% python3 -q
>>> import numpy as np
>>> import numpy.linalg as la
>>> np.set_printoptions(precision=2, suppress=True, linewidth=100, sign=" ")
>>> def rd(a):
...     return np.round(a, 2) + 0
... 
>>> J = np.loadtxt("arr.csv", delimiter=",")
>>> print(rd(J))
[[-0.3  -0.09 -1.54 -0.95  0.51 -2.06  0.67  0.6   0.54  0.09]
 [ 0.89 -0.73 -1.12  0.91  0.49  0.55  0.26  0.25  0.19 -2.21]
 [ 0.5   0.39 -1.2  -0.89 -1.35  1.56  0.85  0.57  0.81  0.64]
 [ 1.78  0.35 -0.46  0.14  0.32 -0.19 -0.71  1.21 -1.64  0.83]
 [-0.69 -0.51  0.32  1.32 -1.85 -0.74  0.69  1.27 -0.55 -0.15]
 [-0.1   1.48  0.17  0.74  0.11 -0.16 -1.37  1.23  1.65 -0.21]
 [-1.59 -1.14 -1.03  0.54  0.94  0.99 -0.74  0.75 -0.23  0.91]
 [ 0.59  0.27 -0.84  1.93  0.08 -0.35  0.54 -1.34  0.58  1.26]
 [-0.59  1.46  0.39  0.38  1.29  0.53  1.86  0.69 -0.57 -0.1 ]
 [ 0.99 -1.49  1.29  0.01  0.75  0.01  0.77  0.93  1.26  0.72]]
>>> vec = np.array([2, 2, -2, -2, -2, 0, 1, 2, 2, 2])
>>> y = J @ vec
>>> c, lr = np.zeros(10), 1 / la.norm(J, 2) ** 2
>>> for i in range(20):
...     c -= lr * J.T @ (J @ c - y)
...     if i % 5 == 0: print(i, round(la.norm(J @ c - y), 2))
... 
0 0.0
5 0.0
10 0.0
15 0.0
>>> print(rd(c))
[ 2.  2. -2. -2. -2.  0.  1.  2.  2.  2.]
>>> print(rd(la.cond(J)))
1.0
>>> A2 = np.array([[2, 1],
...     [-4, 4],
...     [-5, -1],
...     [4, 0],
...     [-4, 5],
...     [1, 3],
...     [2, 5],
...     [0, 5],
...     [1, -4],
...     [-1, 5]])
>>> print(rd(np.einsum("ij->j", J)))
[ 1.49 -0.01 -4.02  4.13  1.29  0.13  2.8   6.15  2.03  1.77]
>>> A2 @ J
Traceback (most recent call last):
  File "<python-input-14>", line 1, in <module>
    A2 @ J
    ~~~^~~
ValueError: matmul: Input operand 1 has a mismatch in its core dimension 0, with gufunc signature (n?,k),(k,m?)->(n?,m?) (size 10 is different from 2)
>>> print(la.matrix_rank(J @ A2))
2
>>> A2 = J / la.norm(J, axis=1, keepdims=True)
>>> gram = A2 @ A2.T
>>> print(np.argwhere(np.triu(np.abs(gram) > 0.95, 1)))
[]
>>> print(rd(np.degrees(np.arccos(np.clip(gram[6, 7], -1, 1)))))
90.0
>>> print(rd(gram[6]))
[ 0.  0.  0.  0.  0.  0.  1.  0.  0.  0.]
>>> print((gram - 2 * np.eye(10)).round(6).argmax(axis=1))
[ 1  0  0  0  0  0  0  0  0  0]
>>> print(rd(la.svd(J, compute_uv=False)))
[ 3.  3.  3.  3.  3.  3.  3.  3.  3.  3.]
>>> print(rd(J[:, 8] @ J[:, 3]))
0.0
>>> print(rd(J.T @ J))
[[ 9.  0.  0.  0.  0.  0.  0.  0.  0.  0.]
 [ 0.  9.  0.  0.  0.  0.  0.  0.  0.  0.]
 [ 0.  0.  9.  0.  0.  0.  0.  0.  0.  0.]
 [ 0.  0.  0.  9.  0.  0.  0.  0.  0.  0.]
 [ 0.  0.  0.  0.  9.  0.  0.  0.  0.  0.]
 [ 0.  0.  0.  0.  0.  9.  0.  0.  0.  0.]
 [ 0.  0.  0.  0.  0.  0.  9.  0.  0.  0.]
 [ 0.  0.  0.  0.  0.  0.  0.  9.  0.  0.]
 [ 0.  0.  0.  0.  0.  0.  0.  0.  9.  0.]
 [ 0.  0.  0.  0.  0.  0.  0.  0.  0.  9.]]
>>> print(rd(J @ J.T))
[[ 9.  0.  0.  0.  0.  0.  0.  0.  0.  0.]
 [ 0.  9.  0.  0.  0.  0.  0.  0.  0.  0.]
 [ 0.  0.  9.  0.  0.  0.  0.  0.  0.  0.]
 [ 0.  0.  0.  9.  0.  0.  0.  0.  0.  0.]
 [ 0.  0.  0.  0.  9.  0.  0.  0.  0.  0.]
 [ 0.  0.  0.  0.  0.  9.  0.  0.  0.  0.]
 [ 0.  0.  0.  0.  0.  0.  9.  0.  0.  0.]
 [ 0.  0.  0.  0.  0.  0.  0.  9.  0.  0.]
 [ 0.  0.  0.  0.  0.  0.  0.  0.  9.  0.]
 [ 0.  0.  0.  0.  0.  0.  0.  0.  0.  9.]]
>>> rng = np.random.default_rng(95)
>>> A2 = J + rng.integers(-2, 3, (10, 1)) @ rng.integers(-2, 3, (1, 10))
>>> print(rd(A2))
[[-0.3  -0.09 -1.54 -0.95  0.51 -2.06  0.67  0.6   0.54  0.09]
 [ 0.89 -0.73 -1.12  0.91  0.49  0.55  0.26  0.25  0.19 -2.21]
 [ 2.5   0.39  2.8   3.11 -3.35 -0.44  2.85 -1.43  0.81  0.64]
 [-0.22  0.35 -4.46 -3.86  2.32  1.81 -2.71  3.21 -1.64  0.83]
 [-0.69 -0.51  0.32  1.32 -1.85 -0.74  0.69  1.27 -0.55 -0.15]
 [ 0.9   1.48  2.17  2.74 -0.89 -1.16 -0.37  0.23  1.65 -0.21]
 [-1.59 -1.14 -1.03  0.54  0.94  0.99 -0.74  0.75 -0.23  0.91]
 [ 1.59  0.27  1.16  3.93 -0.92 -1.35  1.54 -2.34  0.58  1.26]
 [-0.59  1.46  0.39  0.38  1.29  0.53  1.86  0.69 -0.57 -0.1 ]
 [ 0.99 -1.49  1.29  0.01  0.75  0.01  0.77  0.93  1.26  0.72]]
>>> print(np.abs(A2 - J).sum(axis=1))
[  0.   0.  18.  18.   0.   9.   0.   9.   0.   0.]
>>> print(la.matrix_rank(A2 - J, tol=1e-8))
1
>>> print(rd(A2 - J))
[[ 0.  0.  0.  0.  0.  0.  0.  0.  0.  0.]
 [ 0.  0.  0.  0.  0.  0.  0.  0.  0.  0.]
 [ 2.  0.  4.  4. -2. -2.  2. -2.  0.  0.]
 [-2.  0. -4. -4.  2.  2. -2.  2.  0.  0.]
 [ 0.  0.  0.  0.  0.  0.  0.  0.  0.  0.]
 [ 1.  0.  2.  2. -1. -1.  1. -1.  0.  0.]
 [ 0.  0.  0.  0.  0.  0.  0.  0.  0.  0.]
 [ 1.  0.  2.  2. -1. -1.  1. -1.  0.  0.]
 [ 0.  0.  0.  0.  0.  0.  0.  0.  0.  0.]
 [ 0.  0.  0.  0.  0.  0.  0.  0.  0.  0.]]
